% ipython --no-banner

In [1]: import numpy as np

In [2]: np.set_printoptions(precision=2, suppress=True, linewidth=160)

In [3]: rng = np.random.default_rng(605)

In [4]: theta = rng.uniform(0, 2 * np.pi, 41)

In [5]: q, _ = np.linalg.qr(np.array([[2.3, 0.8],
   ...:     [0.4, 0.3],
   ...:     [1.3, 0.5],
   ...:     [-0.4, 1.2],
   ...:     [-0.5, 0.4],
   ...:     [0.2, 0.4],
   ...:     [-0.7, 2.5],
   ...:     [-0.3, -1.0],
   ...:     [0.4, -1.6],
   ...:     [-1.2, -1.1]]))

In [6]: m1 = 5 * np.c_[np.cos(theta), np.sin(theta)] @ q.T

In [7]: m1.round(2) + 0
Out[7]: 
array([[-3.27, -0.71, -1.89, -0.59,  0.21, -0.57, -1.38,  1.2 ,  0.94,  2.3 ],
       [-1.1 ,  0.  , -0.57,  1.8 ,  0.93,  0.3 ,  3.63, -0.93, -2.28, -0.24],
       [ 3.37,  0.72,  1.94,  0.5 , -0.27,  0.56,  1.19, -1.16, -0.82, -2.31],
       [ 3.73,  0.67,  2.11, -0.48, -0.74,  0.37, -0.79, -0.6 ,  0.43, -2.03],
       [ 0.51, -0.12,  0.23, -1.81, -0.85, -0.38, -3.68,  1.08,  2.33,  0.61],
       [ 0.17, -0.18,  0.03, -1.8 , -0.79, -0.42, -3.67,  1.16,  2.32,  0.81],
       [ 1.53,  0.09,  0.81, -1.76, -0.97, -0.23, -3.52,  0.8 ,  2.2 , -0.04],
       [ 3.64,  0.62,  2.06, -0.72, -0.83,  0.3 , -1.28, -0.42,  0.74, -1.86],
       [ 1.98,  0.55,  1.18,  1.35,  0.3 ,  0.59,  2.86, -1.39, -1.85, -1.89],
       [-1.97, -0.55, -1.17, -1.35, -0.3 , -0.59, -2.87,  1.39,  1.86,  1.89],
       [ 3.74,  0.68,  2.12, -0.43, -0.72,  0.38, -0.69, -0.63,  0.36, -2.06],
       [-3.63, -0.72, -2.08, -0.13,  0.46, -0.5 , -0.45,  0.98,  0.35,  2.28],
       [ 0.57, -0.11,  0.26, -1.81, -0.86, -0.37, -3.68,  1.07,  2.32,  0.58],
       [-1.36, -0.05, -0.72,  1.78,  0.96,  0.26,  3.57, -0.85, -2.24, -0.07],
       [-3.29, -0.51, -1.84,  1.13,  0.95, -0.15,  2.14,  0.06, -1.29,  1.44],
       [ 3.68,  0.72,  2.1 ,  0.02, -0.51,  0.48,  0.24, -0.92, -0.22, -2.26],
       [ 2.05,  0.56,  1.22,  1.32,  0.27,  0.59,  2.81, -1.39, -1.82, -1.93],
       [-3.27, -0.5 , -1.83,  1.14,  0.96, -0.14,  2.17,  0.04, -1.31,  1.42],
       [-0.94, -0.38, -0.6 , -1.65, -0.57, -0.53, -3.42,  1.33,  2.19,  1.42],
       [-0.73,  0.08, -0.35,  1.81,  0.88,  0.35,  3.67, -1.03, -2.32, -0.48],
       [ 3.13,  0.7 ,  1.82,  0.71, -0.14,  0.58,  1.62, -1.25, -1.09, -2.27],
       [ 3.67,  0.63,  2.07, -0.67, -0.81,  0.31, -1.18, -0.46,  0.68, -1.9 ],
       [ 0.07,  0.23,  0.1 ,  1.78,  0.75,  0.45,  3.65, -1.21, -2.31, -0.95],
       [ 2.77,  0.66,  1.62,  0.96,  0.02,  0.6 ,  2.12, -1.33, -1.4 , -2.18],
       [ 1.09,  0.41,  0.68,  1.62,  0.54,  0.54,  3.37, -1.35, -2.15, -1.49],
       [ 1.6 ,  0.1 ,  0.85, -1.75, -0.98, -0.22, -3.5 ,  0.77,  2.19, -0.09],
       [ 2.82,  0.38,  1.56, -1.41, -1.01,  0.02, -2.74,  0.25,  1.68, -1.  ],
       [ 2.53,  0.63,  1.49,  1.1 ,  0.11,  0.6 ,  2.38, -1.36, -1.56, -2.11],
       [-1.38, -0.45, -0.84, -1.54, -0.46, -0.56, -3.23,  1.37,  2.08,  1.63],
       [ 0.02, -0.21, -0.05, -1.79, -0.77, -0.44, -3.66,  1.19,  2.32,  0.9 ],
       [-2.5 , -0.62, -1.47, -1.12, -0.12, -0.6 , -2.42,  1.36,  1.58,  2.09],
       [-2.31, -0.26, -1.26,  1.6 ,  1.02,  0.09,  3.16, -0.5 , -1.96,  0.6 ],
       [-3.64, -0.62, -2.06,  0.72,  0.83, -0.3 ,  1.28,  0.42, -0.74,  1.86],
       [-2.39, -0.28, -1.31,  1.57,  1.02,  0.08,  3.1 , -0.46, -1.92,  0.66],
       [-0.76,  0.07, -0.37,  1.81,  0.88,  0.35,  3.67, -1.02, -2.31, -0.46],
       [ 3.01,  0.43,  1.67, -1.32, -0.99,  0.07, -2.54,  0.14,  1.55, -1.17],
       [ 3.59,  0.6 ,  2.02, -0.81, -0.86,  0.27, -1.48, -0.34,  0.87, -1.78],
       [-3.58, -0.72, -2.05, -0.21,  0.42, -0.52, -0.62,  1.03,  0.46,  2.3 ],
       [-0.2 , -0.25, -0.18, -1.76, -0.73, -0.46, -3.63,  1.23,  2.3 ,  1.02],
       [-0.35,  0.15, -0.13,  1.81,  0.82,  0.4 ,  3.68, -1.12, -2.33, -0.71],
       [ 3.66,  0.72,  2.1 ,  0.05, -0.5 ,  0.49,  0.3 , -0.94, -0.26, -2.26]])

In [8]: [round(float(x), 2) for x in np.linalg.svd(m1, compute_uv=False)[:3]]
Out[8]: [23.64, 21.59, 0.0]

In [9]: np.linalg.matrix_rank(m1, rtol=0.1)
Out[9]: np.int64(2)

In [10]: np.argsort(-np.linalg.norm(m1, axis=0).round(6), kind="stable")[:3]
Out[10]: array([6, 0, 8])

In [11]: np.linalg.cond(m1) > 100
Out[11]: np.True_
